$ python -q
>>> import numpy as np
>>> from numpy import linalg as LA
>>> np.set_printoptions(precision=2, suppress=True, linewidth=160, floatmode="fixed")
>>> E = np.loadtxt("arr.csv", delimiter=",")
>>> E
array([[5.00, 4.00, 0.00, 0.00, 0.00, 0.00],
       [7.00, 9.00, 0.00, 0.00, 0.00, 0.00],
       [4.00, 9.00, 0.00, 0.00, 0.00, 0.00],
       [0.00, 0.00, 5.00, 4.00, 0.00, 0.00],
       [0.00, 0.00, 7.00, 9.00, 0.00, 0.00],
       [0.00, 0.00, 4.00, 9.00, 0.00, 0.00],
       [0.00, 0.00, 0.00, 0.00, 5.00, 4.00],
       [0.00, 0.00, 0.00, 0.00, 7.00, 9.00],
       [0.00, 0.00, 0.00, 0.00, 4.00, 9.00]])
>>> r0, v = E[1], E[7]
>>> print(r0 @ r0)
130.0
>>> pr = (r0 @ v) / (r0 @ r0) * r0
>>> print(np.outer(r0, v))
[[ 0.00  0.00  0.00  0.00 49.00 63.00]
 [ 0.00  0.00  0.00  0.00 63.00 81.00]
 [ 0.00  0.00  0.00  0.00  0.00  0.00]
 [ 0.00  0.00  0.00  0.00  0.00  0.00]
 [ 0.00  0.00  0.00  0.00  0.00  0.00]
 [ 0.00  0.00  0.00  0.00  0.00  0.00]]
>>> LA.matrix_rank(np.outer(r0, v))
np.int64(1)
>>> print(v - pr)
[0.00 0.00 0.00 0.00 7.00 9.00]
>>> pr
array([0.00, 0.00, 0.00, 0.00, 0.00, 0.00])
>>> O, r_ = LA.qr(E)
>>> np.round(O.T @ O, 2) + 0
array([[1.00, 0.00, 0.00, 0.00, 0.00, 0.00],
       [0.00, 1.00, 0.00, 0.00, 0.00, 0.00],
       [0.00, 0.00, 1.00, 0.00, 0.00, 0.00],
       [0.00, 0.00, 0.00, 1.00, 0.00, 0.00],
       [0.00, 0.00, 0.00, 0.00, 1.00, 0.00],
       [0.00, 0.00, 0.00, 0.00, 0.00, 1.00]])
>>> round(float(abs(r_[0, 0])), 2), np.round(LA.norm(E[:, 0]), 2)
(9.49, np.float64(9.49))
>>> print(r_)
[[ -9.49 -12.54   0.00   0.00   0.00   0.00]
 [  0.00  -4.54   0.00   0.00   0.00   0.00]
 [  0.00   0.00  -9.49 -12.54   0.00   0.00]
 [  0.00   0.00   0.00   4.54   0.00   0.00]
 [  0.00   0.00   0.00   0.00  -9.49 -12.54]
 [  0.00   0.00   0.00   0.00   0.00  -4.54]]
>>> print(O.shape, r_.shape)
(9, 6) (6, 6)
>>> x = np.array([3, 1, -2, -1, -2, 1])
>>> rhs = E @ x
>>> beta, lr = np.zeros(6), 1 / LA.norm(E, 2) ** 2
>>> for i in range(15):
...     beta -= lr * E.T @ (E @ beta - rhs)
...     if i % 5 == 0: print(i, round(LA.norm(E @ beta - rhs), 2))
... 
0 8.05
5 7.01
10 6.1
>>> beta
array([ 1.98,  1.71, -1.42, -1.40, -0.80,  0.17])
>>> round(float(LA.cond(E)), 2)
6.05
>>> X = np.load("run4.npy")
>>> print(X)
[[ 0.25  0.40  0.11  0.08 -1.05  0.17 -0.73  0.75 -0.71 -0.39  0.32 -0.23 -0.57 -0.63]
 [ 0.64  0.35  0.37  0.14  0.02 -0.29  0.82  0.38  0.94 -0.70 -0.03  0.63 -0.17 -0.77]
 [-0.20 -0.89  0.08  0.58  0.24 -0.88 -0.85 -0.11  0.65 -0.59  0.16 -0.62 -0.22 -0.17]
 [-0.25  0.49  0.88  0.37  0.71 -0.87  0.53  0.23 -0.90  0.10  0.48 -0.28 -0.22  0.16]
 [ 0.59 -0.23 -0.42  0.47  0.75  0.39 -0.03  1.12 -0.11 -0.04 -0.69 -0.11 -0.57  0.64]
 [ 0.49  0.70 -0.32 -0.13  0.33  0.25  0.11 -0.07  0.07 -0.53  0.01 -1.36  0.88 -0.19]
 [-0.59 -0.48  0.62 -1.05 -0.01  0.55  0.42  0.60  0.49 -0.13  0.42 -0.64 -0.45  0.22]
 [-0.64  0.10 -0.51 -0.44  0.99  0.18 -0.19 -0.11 -0.31  0.01 -0.34  0.10 -0.46 -1.28]
 [-0.20 -0.44 -0.93  0.66 -0.35 -0.08  0.87  0.38  0.08  0.74  0.70 -0.41  0.01 -0.48]
 [-0.44  0.98  0.23  0.79  0.26  0.72 -0.48 -0.17  0.83  0.45  0.47 -0.04 -0.43  0.14]
 [-0.79  0.01 -0.30  0.16  0.25  0.17 -0.24  0.80 -0.10 -0.73  0.58  0.72  1.02  0.20]
 [ 0.84 -0.81  0.67  0.26  0.52  0.85 -0.21 -0.23 -0.33  0.21  0.70  0.18  0.36 -0.49]
 [ 0.49  0.26 -0.02 -0.73  0.25 -0.71 -0.69  0.71  0.45  1.06  0.28  0.12  0.41 -0.14]
 [ 0.54  0.17 -0.83 -0.52  0.32 -0.16 -0.03 -0.47 -0.08 -0.49  1.12  0.26 -0.73  0.52]]
>>> Y = X / LA.norm(X, axis=1, keepdims=True)
>>> C2 = Y @ Y.T
>>> (C2 - 2 * np.eye(14)).round(6).argmax(axis=1)
array([1, 0, 0, 0, 0, 0, 0, 0, 0, 0, 0, 0, 0, 0])
>>> round(np.degrees(np.arccos(np.clip(C2[2, 8], -1, 1))), 2)
np.float64(90.0)
>>> print(np.argwhere(np.triu(np.abs(C2) > 0.95, 1)))
[]
>>> blk = np.stack([X, -1 * X, X[::-1]])
>>> np.round(np.einsum("bij,cij->bc", blk, blk), 2) + 0
array([[ 56.00, -56.00,   0.00],
       [-56.00,  56.00,   0.00],
       [  0.00,   0.00,  56.00]])
>>> print(blk.shape)
(3, 14, 14)
>>> LA.matrix_rank(blk.reshape(3, -1))
np.int64(2)
>>> M = np.diag(np.array([3, 0, 3, 0, 0, 2, 3, 2, 0, 3, 2, 2])) + -2 * np.eye(12, k=1) + -2 * np.eye(12, k=-1)
>>> M
array([[ 3.00, -2.00,  0.00,  0.00,  0.00,  0.00,  0.00,  0.00,  0.00,  0.00,  0.00,  0.00],
       [-2.00,  0.00, -2.00,  0.00,  0.00,  0.00,  0.00,  0.00,  0.00,  0.00,  0.00,  0.00],
       [ 0.00, -2.00,  3.00, -2.00,  0.00,  0.00,  0.00,  0.00,  0.00,  0.00,  0.00,  0.00],
       [ 0.00,  0.00, -2.00,  0.00, -2.00,  0.00,  0.00,  0.00,  0.00,  0.00,  0.00,  0.00],
       [ 0.00,  0.00,  0.00, -2.00,  0.00, -2.00,  0.00,  0.00,  0.00,  0.00,  0.00,  0.00],
       [ 0.00,  0.00,  0.00,  0.00, -2.00,  2.00, -2.00,  0.00,  0.00,  0.00,  0.00,  0.00],
       [ 0.00,  0.00,  0.00,  0.00,  0.00, -2.00,  3.00, -2.00,  0.00,  0.00,  0.00,  0.00],
       [ 0.00,  0.00,  0.00,  0.00,  0.00,  0.00, -2.00,  2.00, -2.00,  0.00,  0.00,  0.00],
       [ 0.00,  0.00,  0.00,  0.00,  0.00,  0.00,  0.00, -2.00,  0.00, -2.00,  0.00,  0.00],
       [ 0.00,  0.00,  0.00,  0.00,  0.00,  0.00,  0.00,  0.00, -2.00,  3.00, -2.00,  0.00],
       [ 0.00,  0.00,  0.00,  0.00,  0.00,  0.00,  0.00,  0.00,  0.00, -2.00,  2.00, -2.00],
       [ 0.00,  0.00,  0.00,  0.00,  0.00,  0.00,  0.00,  0.00,  0.00,  0.00, -2.00,  2.00]])
>>> rng = np.random.default_rng(908)
>>> Y = M + rng.integers(-2, 3, (12, 11)) @ rng.integers(-2, 3, (11, 12))
>>> Y
array([[ -5.00,   6.00, -10.00,   4.00,  -1.00,   0.00,  16.00,  -7.00,   3.00,   7.00,  -4.00,  -7.00],
       [  9.00,  -2.00,   8.00,  -3.00,   1.00,  -4.00,  -3.00,   2.00,  -4.00, -10.00,   0.00,   8.00],
       [  9.00,   6.00,  11.00,  -2.00,   8.00,  -2.00,  -8.00,  -6.00,   6.00,  -3.00, -16.00,  14.00],
       [  1.00, -12.00,  -1.00,   1.00,   4.00,  13.00,  -9.00,   7.00,   5.00,   0.00,  -7.00,   3.00],
       [ -5.00,   6.00,  -8.00,   2.00,  -4.00,  -7.00,  13.00,  -4.00,  -5.00,   4.00,   1.00,  -8.00],
       [ 10.00,   7.00,  -2.00,   8.00, -11.00,  10.00, -13.00,  -7.00,  13.00,   5.00,   6.00,   4.00],
       [ 12.00,   8.00,  -3.00,   8.00,  -3.00,  -3.00,   5.00,  -8.00,  -8.00,  -9.00,   5.00,   0.00],
       [ -7.00, -10.00,  -5.00,   0.00,  -2.00,   8.00,   5.00,   8.00,   4.00,   8.00,   4.00,  -5.00],
       [  1.00,   7.00,  -5.00,   1.00,  -7.00,  -1.00,  -1.00,  -5.00,   7.00,   6.00,   0.00,  -3.00],
       [ -4.00,  -5.00,  -2.00,   9.00,  -6.00,   4.00,  -6.00,  -3.00,  11.00,  19.00,   3.00,  -1.00],
       [ -7.00,   9.00, -13.00,  12.00,   1.00,   4.00,   1.00, -12.00,   6.00,  12.00,   1.00,  -6.00],
       [  1.00,   6.00,  -8.00,   9.00,  -6.00,  -3.00,  -2.00,  -6.00,   3.00,  11.00,  -1.00,  -3.00]])
>>> Y - M
array([[ -8.00,   8.00, -10.00,   4.00,  -1.00,   0.00,  16.00,  -7.00,   3.00,   7.00,  -4.00,  -7.00],
       [ 11.00,  -2.00,  10.00,  -3.00,   1.00,  -4.00,  -3.00,   2.00,  -4.00, -10.00,   0.00,   8.00],
       [  9.00,   8.00,   8.00,   0.00,   8.00,  -2.00,  -8.00,  -6.00,   6.00,  -3.00, -16.00,  14.00],
       [  1.00, -12.00,   1.00,   1.00,   6.00,  13.00,  -9.00,   7.00,   5.00,   0.00,  -7.00,   3.00],
       [ -5.00,   6.00,  -8.00,   4.00,  -4.00,  -5.00,  13.00,  -4.00,  -5.00,   4.00,   1.00,  -8.00],
       [ 10.00,   7.00,  -2.00,   8.00,  -9.00,   8.00, -11.00,  -7.00,  13.00,   5.00,   6.00,   4.00],
       [ 12.00,   8.00,  -3.00,   8.00,  -3.00,  -1.00,   2.00,  -6.00,  -8.00,  -9.00,   5.00,   0.00],
       [ -7.00, -10.00,  -5.00,   0.00,  -2.00,   8.00,   7.00,   6.00,   6.00,   8.00,   4.00,  -5.00],
       [  1.00,   7.00,  -5.00,   1.00,  -7.00,  -1.00,  -1.00,  -3.00,   7.00,   8.00,   0.00,  -3.00],
       [ -4.00,  -5.00,  -2.00,   9.00,  -6.00,   4.00,  -6.00,  -3.00,  13.00,  16.00,   5.00,  -1.00],
       [ -7.00,   9.00, -13.00,  12.00,   1.00,   4.00,   1.00, -12.00,   6.00,  14.00,  -1.00,  -4.00],
       [  1.00,   6.00,  -8.00,   9.00,  -6.00,  -3.00,  -2.00,  -6.00,   3.00,  11.00,   1.00,  -5.00]])
>>> A = np.loadtxt("test14.csv", delimiter=",")
>>> A
array([[0.00, 0.00, 0.00, 0.00, 0.00, 0.00, 0.00, 0.00, 0.00, 0.00],
       [0.00, 0.00, 0.00, 0.00, 0.00, 0.00, 0.00, 0.00, 0.00, 0.00],
       [0.00, 0.00, 0.00, 1.00, 0.00, 0.00, 0.00, 0.00, 1.00, 0.00],
       [0.00, 0.00, 1.00, 0.00, 0.00, 0.00, 0.00, 0.00, 0.00, 0.00],
       [0.00, 0.00, 0.00, 0.00, 0.00, 0.00, 0.00, 0.00, 0.00, 0.00],
       [0.00, 0.00, 0.00, 0.00, 0.00, 0.00, 1.00, 0.00, 1.00, 0.00],
       [0.00, 0.00, 0.00, 0.00, 0.00, 1.00, 0.00, 0.00, 0.00, 0.00],
       [0.00, 0.00, 0.00, 0.00, 0.00, 0.00, 0.00, 0.00, 0.00, 0.00],
       [0.00, 0.00, 1.00, 0.00, 0.00, 1.00, 0.00, 0.00, 0.00, 0.00],
       [0.00, 0.00, 0.00, 0.00, 0.00, 0.00, 0.00, 0.00, 0.00, 0.00]])
>>> print((LA.matrix_power((A != 0) + (A.T != 0) + np.eye(10), 10) > 0).astype(int))
[[1 0 0 0 0 0 0 0 0 0]
 [0 1 0 0 0 0 0 0 0 0]
 [0 0 1 1 0 1 1 0 1 0]
 [0 0 1 1 0 1 1 0 1 0]
 [0 0 0 0 1 0 0 0 0 0]
 [0 0 1 1 0 1 1 0 1 0]
 [0 0 1 1 0 1 1 0 1 0]
 [0 0 0 0 0 0 0 1 0 0]
 [0 0 1 1 0 1 1 0 1 0]
 [0 0 0 0 0 0 0 0 0 1]]
>>> (A != 0).astype(int)
array([[0, 0, 0, 0, 0, 0, 0, 0, 0, 0],
       [0, 0, 0, 0, 0, 0, 0, 0, 0, 0],
       [0, 0, 0, 1, 0, 0, 0, 0, 1, 0],
       [0, 0, 1, 0, 0, 0, 0, 0, 0, 0],
       [0, 0, 0, 0, 0, 0, 0, 0, 0, 0],
       [0, 0, 0, 0, 0, 0, 1, 0, 1, 0],
       [0, 0, 0, 0, 0, 1, 0, 0, 0, 0],
       [0, 0, 0, 0, 0, 0, 0, 0, 0, 0],
       [0, 0, 1, 0, 0, 1, 0, 0, 0, 0],
       [0, 0, 0, 0, 0, 0, 0, 0, 0, 0]])
>>> labels = rng.permutation(10)
>>> print(labels)
[9 5 6 4 7 2 1 3 0 8]
>>> Y = A[labels][:, labels]
>>> np.allclose(Y, A)
False
>>> round(LA.det(Y), 2), round(float(LA.det(A[labels])), 2)
(np.float64(0.0), 0.0)
>>> print(np.diag(Y))
[0.00 0.00 0.00 0.00 0.00 0.00 0.00 0.00 0.00 0.00]
>>> print(np.trace(Y))
0.0
>>> np.all(LA.eigvalsh(A) > 0)
np.False_
>>> A.sum(axis=0)
array([0.00, 0.00, 2.00, 1.00, 0.00, 2.00, 1.00, 0.00, 2.00, 0.00])
>>> Lm = np.diag(A.sum(axis=1)) - A
>>> (LA.eigvalsh(Lm) < 1e-8).sum()
np.int64(6)
>>> LA.matrix_rank(Lm)
np.int64(4)
>>> np.round(LA.eigvalsh(Lm), 2) + 0
array([0.00, 0.00, 0.00, 0.00, 0.00, 0.00, 0.38, 1.38, 2.62, 3.62])
>>> Uu, sv, vt = LA.svd(A)
>>> sv.round(2) + 0
array([1.73, 1.73, 1.00, 1.00, 0.00, 0.00, 0.00, 0.00, 0.00, 0.00])
>>> Y = Uu[:, :4] @ np.diag(sv[:4]) @ vt[:4]
>>> round(float(LA.norm(A - Y, 2)), 2), round(float(sv[4]), 2)
(0.0, 0.0)
>>> LA.matrix_rank(A, rtol=0.05)
np.int64(4)
>>> Y.round(2) + 0
array([[0.00, 0.00, 0.00, 0.00, 0.00, 0.00, 0.00, 0.00, 0.00, 0.00],
       [0.00, 0.00, 0.00, 0.00, 0.00, 0.00, 0.00, 0.00, 0.00, 0.00],
       [0.00, 0.00, 0.00, 1.00, 0.00, 0.00, 0.00, 0.00, 1.00, 0.00],
       [0.00, 0.00, 1.00, 0.00, 0.00, 0.00, 0.00, 0.00, 0.00, 0.00],
       [0.00, 0.00, 0.00, 0.00, 0.00, 0.00, 0.00, 0.00, 0.00, 0.00],
       [0.00, 0.00, 0.00, 0.00, 0.00, 0.00, 1.00, 0.00, 1.00, 0.00],
       [0.00, 0.00, 0.00, 0.00, 0.00, 1.00, 0.00, 0.00, 0.00, 0.00],
       [0.00, 0.00, 0.00, 0.00, 0.00, 0.00, 0.00, 0.00, 0.00, 0.00],
       [0.00, 0.00, 1.00, 0.00, 0.00, 1.00, 0.00, 0.00, 0.00, 0.00],
       [0.00, 0.00, 0.00, 0.00, 0.00, 0.00, 0.00, 0.00, 0.00, 0.00]])
>>> W0 = np.load("x.npy")
>>> W0
array([[ 1.04,  0.27, -1.98,  0.17,  0.48, -1.01],
       [ 0.27, -2.29, -0.93, -0.96, -0.39, -0.33],
       [-1.98, -0.93, -0.18,  0.92, -0.07,  0.40],
       [ 0.17, -0.96,  0.92, -1.43,  0.11,  0.54],
       [ 0.48, -0.39, -0.07,  0.11, -0.81, -0.33],
       [-1.01, -0.33,  0.40,  0.54, -0.33, -2.33]])
>>> vals, evecs = LA.eigvalsh(W0)
Traceback (most recent call last):
  File "<python-input-65>", line 1, in <module>
    vals, evecs = LA.eigvalsh(W0)
    ^^^^^^^^^^^
ValueError: too many values to unpack (expected 2)
>>> vals, evecs = LA.eigh(W0)
>>> np.round(evecs.T @ W0 @ evecs, 2) + 0
array([[-3.00,  0.00,  0.00,  0.00,  0.00,  0.00],
       [ 0.00, -3.00,  0.00,  0.00,  0.00,  0.00],
       [ 0.00,  0.00, -2.00,  0.00,  0.00,  0.00],
       [ 0.00,  0.00,  0.00, -1.00,  0.00,  0.00],
       [ 0.00,  0.00,  0.00,  0.00,  0.00,  0.00],
       [ 0.00,  0.00,  0.00,  0.00,  0.00,  3.00]])
>>> print(vals.round(2) + 0)
[-3.00 -3.00 -2.00 -1.00  0.00  3.00]
>>> np.unique(vals.round(6) + 0, return_counts=True)[1]
array([2, 1, 1, 1, 1])
>>> round(float(LA.det(W0)), 2)
-0.0
>>> np.round(np.abs(LA.eigvals(W0)).max(), 2)
np.float64(3.0)
>>> t = np.radians(72)
>>> r_ = np.eye(6)
>>> r_[5, 5] = r_[2, 2] = np.cos(t)
>>> r_[5, 2], r_[2, 5] = -np.sin(t), np.sin(t)
>>> r_
array([[ 1.00,  0.00,  0.00,  0.00,  0.00,  0.00],
       [ 0.00,  1.00,  0.00,  0.00,  0.00,  0.00],
       [ 0.00,  0.00,  0.31,  0.00,  0.00,  0.95],
       [ 0.00,  0.00,  0.00,  1.00,  0.00,  0.00],
       [ 0.00,  0.00,  0.00,  0.00,  1.00,  0.00],
       [ 0.00,  0.00, -0.95,  0.00,  0.00,  0.31]])
>>> Y = E @ r_.T
>>> LA.svd(E, compute_uv=False), LA.svd(Y, compute_uv=False)
(array([16.15, 16.15, 16.15,  2.67,  2.67,  2.67]), array([16.15, 16.15, 16.15,  2.67,  2.67,  2.67]))
>>> np.allclose(LA.norm(E, axis=1), LA.norm(Y, axis=1))
True
>>> np.abs(Y - E).max(axis=0)
array([0.00, 0.00, 8.56, 0.00, 0.00, 6.66])
>>> Y
array([[ 5.00,  4.00,  0.00,  0.00,  0.00,  0.00],
       [ 7.00,  9.00,  0.00,  0.00,  0.00,  0.00],
       [ 4.00,  9.00,  0.00,  0.00,  0.00,  0.00],
       [ 0.00,  0.00,  1.55,  4.00,  0.00, -4.76],
       [ 0.00,  0.00,  2.16,  9.00,  0.00, -6.66],
       [ 0.00,  0.00,  1.24,  9.00,  0.00, -3.80],
       [ 0.00,  0.00,  3.80,  0.00,  5.00,  1.24],
       [ 0.00,  0.00,  8.56,  0.00,  7.00,  2.78],
       [ 0.00,  0.00,  8.56,  0.00,  4.00,  2.78]])
